In [1]: import numpy as np

In [2]: np.set_printoptions(precision=2, suppress=True, linewidth=200, sign=" ")

In [3]: feats = np.array([[-2, -2, -2], [-2, -4, -4], [-2, -4, -6]])

In [4]: w, V = np.linalg.eigh(feats)

In [5]: np.linalg.svd(feats, compute_uv=False)
Out[5]: array([ 10.1 ,   1.29,   0.62])

In [6]: w
Out[6]: array([-10.1 ,  -1.29,  -0.62])

In [7]: (w > 1e-8).sum(), (w < -1e-8).sum()
Out[7]: (np.int64(0), np.int64(3))

In [8]: V @ np.diag(w) @ V.T
Out[8]: 
array([[-2., -2., -2.],
       [-2., -4., -4.],
       [-2., -4., -6.]])

In [9]: Y = feats / np.sqrt((feats ** 2).mean(axis=1, keepdims=True))

In [10]: feats - feats.mean(axis=1, keepdims=True)
Out[10]: 
array([[ 0.  ,  0.  ,  0.  ],
       [ 1.33, -0.67, -0.67],
       [ 2.  ,  0.  , -2.  ]])

In [11]: np.linalg.matrix_rank(feats - feats.mean(axis=1, keepdims=True))
Out[11]: np.int64(2)

In [12]: round(float(np.linalg.eigvalsh(feats).min()), 2)
Out[12]: -10.1

In [13]: [round(float(np.linalg.det(feats[:i, :i])), 2) + 0 for i in range(1, 4)]
Out[13]: [-2.0, 4.0, -8.0]

In [14]: np.all(np.linalg.eigvalsh(feats) > 0)
Out[14]: np.False_

In [15]: rng = np.random.default_rng(419742)

In [16]: idx = rng.permutation(3)

In [17]: Y = feats[:, idx] * rng.choice([-1, 1], 3)

In [18]: Y
Out[18]: 
array([[-2,  2, -2],
       [-2,  4, -4],
       [-2,  6, -4]])

In [19]: left, _, VT = np.linalg.svd(feats.T @ Y)

In [20]: np.round(np.linalg.lstsq(feats, Y)[0], 2) + 0
Out[20]: 
array([[ 1.,  0.,  0.],
       [ 0.,  0.,  1.],
       [ 0., -1.,  0.]])

In [21]: np.round(left @ VT, 2) + 0
Out[21]: 
array([[ 1.,  0.,  0.],
       [ 0.,  0.,  1.],
       [ 0., -1.,  0.]])

In [22]: idx
Out[22]: array([ 0,  2,  1])
